$ python3 -q
>>> import numpy as np
>>> import numpy.linalg as la
>>> np.set_printoptions(precision=2, suppress=True, linewidth=200, floatmode="fixed")
>>> data = np.array([[12, -12, 6, -12, -12],
...     [-16, 16, -8, 16, 16],
...     [-10, 10, -5, 10, 10],
...     [16, -16, 8, -16, -16],
...     [-6, 6, -3, 6, 6]])
>>> # looks like rank 1
>>> rng = np.random.default_rng(5772)
>>> idx = rng.permutation(5)
>>> idx
array([1, 3, 2, 0, 4])
>>> other = data[idx][:, idx]
>>> other
array([[ 16,  16,  -8, -16,  16],
       [-16, -16,   8,  16, -16],
       [ 10,  10,  -5, -10,  10],
       [-12, -12,   6,  12, -12],
       [  6,   6,  -3,  -6,   6]])
>>> np.round(np.sort(np.abs(la.eigvals(other))), 2) + 0
array([ 0.00,  0.00,  0.00,  0.00, 13.00])
>>> round(la.det(other), 2), np.round(la.det(data[idx]), 2)
(np.float64(0.0), np.float64(0.0))
>>> rk = la.matrix_rank(data)
>>> rk
np.int64(1)
>>> ns = la.svd(data)[2][rk:].T
>>> np.allclose(data @ ns, 0)
True
>>> ns @ ns.T
array([[ 0.76,  0.24, -0.12,  0.24,  0.24],
       [ 0.24,  0.76,  0.12, -0.24, -0.24],
       [-0.12,  0.12,  0.94,  0.12,  0.12],
       [ 0.24, -0.24,  0.12,  0.76, -0.24],
       [ 0.24, -0.24,  0.12, -0.24,  0.76]])
>>> [int(la.matrix_rank(data[:i])) for i in range(1, len(data) + 1)]
[1, 1, 1, 1, 1]
>>> la.matrix_rank(data.T @ data), la.matrix_rank(data @ data.T)
(np.int64(1), np.int64(1))
>>> np.round(data @ ns, 2) + 0
array([[0.00, 0.00, 0.00, 0.00],
       [0.00, 0.00, 0.00, 0.00],
       [0.00, 0.00, 0.00, 0.00],
       [0.00, 0.00, 0.00, 0.00],
       [0.00, 0.00, 0.00, 0.00]])
>>> P = np.triu(np.array([[4, -4, 1, 4, 0],
...     [-2, -7, -2, -5, -1],
...     [8, 2, 5, 6, 3],
...     [-9, 5, -2, -3, -2],
...     [9, 5, 2, 3, -4]]), 1) + np.eye(5)
>>> other = P @ data @ la.inv(P)
>>> other
array([[  130.00,   390.00,   715.00, -2990.00, -7865.00],
       [  -70.00,  -210.00,  -385.00,  1610.00,  4235.00],
       [   68.00,   204.00,   374.00, -1564.00, -4114.00],
       [   28.00,    84.00,   154.00,  -644.00, -1694.00],
       [   -6.00,   -18.00,   -33.00,   138.00,   363.00]])
>>> P @ data - data @ P
array([[ 118.00,  -70.00,   23.00, -262.00, -172.00],
       [ -54.00,  -10.00,   21.00,  246.00,  126.00],
       [  78.00, -118.00,   69.00,   42.00,  -33.00],
       [  12.00,   52.00,  -42.00, -204.00,  -84.00],
       [   0.00,  -24.00,   18.00,   72.00,   27.00]])
>>> np.round(np.poly(other), 2) + 0
array([  1.00, -13.00,   0.00,   0.00,   0.00,   0.00])
>>> np.unravel_index(np.abs(data).argmax(), data.shape)
(np.int64(1), np.int64(0))
>>> data.mean(axis=0)
array([-0.80,  0.80, -0.40,  0.80,  0.80])
>>> np.abs(data).max()
np.int64(16)
>>> round(la.norm(data), 2)
np.float64(58.02)
>>> data.sum(axis=1)
array([-18,  24,  15, -24,   9])
>>> np.diff(data, axis=0)
array([[-28,  28, -14,  28,  28],
       [  6,  -6,   3,  -6,  -6],
       [ 26, -26,  13, -26, -26],
       [-22,  22, -11,  22,  22]])
>>> other = data[0, 0] * data[1:] - np.outer(data[1:, 0], data[0])
>>> other
array([[0, 0, 0, 0, 0],
       [0, 0, 0, 0, 0],
       [0, 0, 0, 0, 0],
       [0, 0, 0, 0, 0]])
>>> la.matrix_rank(other), la.matrix_rank(data)
(np.int64(0), np.int64(1))
>>> np.flatnonzero(~other.round(6).any(axis=1))
array([0, 1, 2, 3])
>>> X = np.load("run8.npy")
>>> X
array([[0.24, 0.24, 0.24, 0.19, 0.10],
       [0.23, 0.08, 0.31, 0.31, 0.08],
       [0.36, 0.21, 0.14, 0.00, 0.29],
       [0.07, 0.21, 0.07, 0.36, 0.29],
       [0.00, 0.45, 0.09, 0.18, 0.27]])
>>> # a transition matrix
>>> Q, vecs = la.qr(X[:, :4])[0], la.qr(X[:, 4:])[0]
>>> sv = la.svd(Q.T @ vecs, compute_uv=False)
>>> np.round(la.norm(Q @ Q.T - vecs @ vecs.T, 2), 2)
np.float64(1.0)
>>> (sv > 0.9).sum()
np.int64(1)
>>> np.degrees(np.arccos(sv.clip(0, 1)))
array([9.34])
>>> la.matrix_power(X, 100)
array([[0.17, 0.23, 0.17, 0.22, 0.20],
       [0.17, 0.23, 0.17, 0.22, 0.20],
       [0.17, 0.23, 0.17, 0.22, 0.20],
       [0.17, 0.23, 0.17, 0.22, 0.20],
       [0.17, 0.23, 0.17, 0.22, 0.20]])
>>> p = np.eye(5)[4]
>>> for _ in range(3):
...     p = p @ X
...     print(p.round(2))
... 
[0.00 0.45 0.09 0.18 0.27]
[0.15 0.22 0.19 0.25 0.19]
[0.17 0.23 0.17 0.22 0.21]
>>> M = np.load("w.npy")
>>> M
array([[-1,  2,  0,  0,  0],
       [-2,  0, -2,  0,  0],
       [-2,  3, -3,  0,  0],
       [ 0,  0,  0, -2,  3],
       [ 0,  0,  0,  1,  3]])
>>> # splits into 2 blocks
>>> other = np.array([[-1, -1, 2], [0, 2, 2], [-1, 1, 1], [0, -2, 1], [1, 1, 0]])
>>> la.matrix_rank(M @ other)
np.int64(3)
>>> np.vstack([M, other.T]).shape
(8, 5)
>>> np.einsum("ik,kj->ij", M, other)
array([[ 1,  5,  2],
       [ 4,  0, -6],
       [ 5,  5, -1],
       [ 3,  7, -2],
       [ 3,  1,  1]])
>>> np.einsum("ij->j", M)
array([-5,  5, -5, -1,  6])
>>> np.einsum("ij,ij->i", M, M)
array([ 5,  8, 22, 13, 10])
>>> la.matrix_rank(np.vstack([M, other.T]))
np.int64(5)
>>> M @ other
array([[ 1,  5,  2],
       [ 4,  0, -6],
       [ 5,  5, -1],
       [ 3,  7, -2],
       [ 3,  1,  1]])
>>> x0 = np.array([1, -2, -1, 0, -2])
>>> h1 = np.maximum(M @ x0, 0)
>>> np.maximum(M @ (3 * x0), 0)
array([0, 0, 0, 0, 0])
>>> M.T @ h1
array([0, 0, 0, 0, 0])
>>> np.maximum(M @ x0, 0) - np.maximum(-M @ x0, 0)
array([-5,  0, -5, -6, -6])
>>> np.tanh(M @ x0)
array([-1.00,  0.00, -1.00, -1.00, -1.00])
>>> h1
array([0, 0, 0, 0, 0])
>>> np.flatnonzero(h1 > 1e-9)
array([], dtype=int64)
>>> P = np.triu(np.array([[0, 2, 2, 2, 1],
...     [0, 1, 1, 1, 0],
...     [2, 0, 0, 0, 0],
...     [1, 1, 2, 1, 1],
...     [0, 2, 0, 0, 1]]), 1) + np.eye(5)
>>> other = P @ M @ la.inv(P)
>>> np.round(np.poly(other), 2) + 0
array([   1.00,    3.00,    0.00,  -39.00, -127.00,  -90.00])
>>> P @ M - M @ P
array([[ -8.00,   8.00, -10.00,  -3.00,  10.00],
       [ -2.00,   7.00,   1.00,   2.00,   5.00],
       [  0.00,   4.00,   1.00,   1.00,   2.00],
       [  0.00,   0.00,   0.00,   1.00,   5.00],
       [  0.00,   0.00,   0.00,   0.00,  -1.00]])
>>> W = np.array([[5, 1], [2, 3], [2, 4], [4, 2], [1, 1]])
>>> beta = np.array([2, 2])
>>> hid = np.maximum(M @ W + beta, 0)
>>> (hid > 0).mean(axis=0)
array([0.40, 0.60])
>>> hid
array([[1, 7],
       [0, 0],
       [0, 0],
       [0, 1],
       [9, 7]])
>>> la.matrix_rank(hid)
np.int64(2)
>>> C = np.array([[0, 2, 1], [0, 0, 3]])
>>> hid @ C
array([[ 0,  2, 22],
       [ 0,  0,  0],
       [ 0,  0,  0],
       [ 0,  0,  3],
       [ 0, 18, 30]])
>>> W @ C
array([[ 0, 10,  8],
       [ 0,  4, 11],
       [ 0,  4, 14],
       [ 0,  8, 10],
       [ 0,  2,  4]])
>>> m1 = np.array([[-4, 14, 11, -6],
...     [14, -16, 6, -2],
...     [11, 6, -18, 4],
...     [-6, -2, 4, -16]])
>>> m1
array([[ -4,  14,  11,  -6],
       [ 14, -16,   6,  -2],
       [ 11,   6, -18,   4],
       [ -6,  -2,   4, -16]])
>>> # equal to its transpose
>>> idx = rng.permutation(4)
>>> other = m1[:, idx] * rng.choice([-1, 1], 4)
>>> other
array([[  6,   4, -14,  11],
       [  2, -14,  16,   6],
       [ -4, -11,  -6, -18],
       [ 16,   6,   2,   4]])
>>> Uu, _, vt = la.svd(m1.T @ other)
>>> idx
array([3, 0, 1, 2])
>>> W = np.array([[2, 3, 1, 2], [1, -3, 1, 0], [1, 2, -3, 2], [-3, 1, 1, -2]])
>>> beta = np.array([3, 1, 5, 1])
>>> hid = np.maximum(other @ W + beta, 0)
>>> (hid > 0).astype(int)
array([[0, 0, 1, 0],
       [0, 1, 0, 1],
       [1, 0, 0, 1],
       [1, 1, 1, 1]])
>>> C = np.array([[-1, 2, 0], [-1, 2, 0], [1, 1, 1], [2, -1, 0]])
>>> hid @ C
array([[ 68,  68,  68],
       [-37, 149,   0],
       [  2,  47,   0],
       [ 13, 136,  25]])
>>> w, vecs = la.eig(m1)
>>> np.sort(la.eigvals(la.inv(m1)))
array([-0.08, -0.04, -0.04,  0.09])
>>> np.sort(la.eigvals(m1.T))
array([-27.96, -24.32, -13.02,  11.29])
>>> (m1 - m1.T) / 2
array([[0.00, 0.00, 0.00, 0.00],
       [0.00, 0.00, 0.00, 0.00],
       [0.00, 0.00, 0.00, 0.00],
       [0.00, 0.00, 0.00, 0.00]])
>>> assert m1 == m1.T
Traceback (most recent call last):
  File "<python-input-96>", line 1, in <module>
    assert m1 == m1.T
           ^^^^^^^^^^
ValueError: The truth value of an array with more than one element is ambiguous. Use a.any() or a.all()
>>> np.trace(m1)
np.int64(-54)
>>> np.allclose(m1, m1.T)
True
>>> la.matrix_power(m1, 4)
array([[ 228585, -162822, -175000,  130756],
       [-162822,  286248,  -21454,  -11844],
       [-175000,  -21454,  329293, -198110],
       [ 130756,  -11844, -198110,  161652]])
>>> np.round(np.abs(la.eigvals(m1)).max(), 2)
np.float64(27.96)
>>> la.determinant(m1)
Traceback (most recent call last):
  File "<python-input-101>", line 1, in <module>
    la.determinant(m1)
    ^^^^^^^^^^^^^^
AttributeError: module 'numpy.linalg' has no attribute 'determinant'
>>> (m1 + m1.T) / 2
array([[ -4.00,  14.00,  11.00,  -6.00],
       [ 14.00, -16.00,   6.00,  -2.00],
       [ 11.00,   6.00, -18.00,   4.00],
       [ -6.00,  -2.00,   4.00, -16.00]])
>>> np.sort(np.abs(la.eigvals(m1)))
array([11.29, 13.02, 24.32, 27.96])
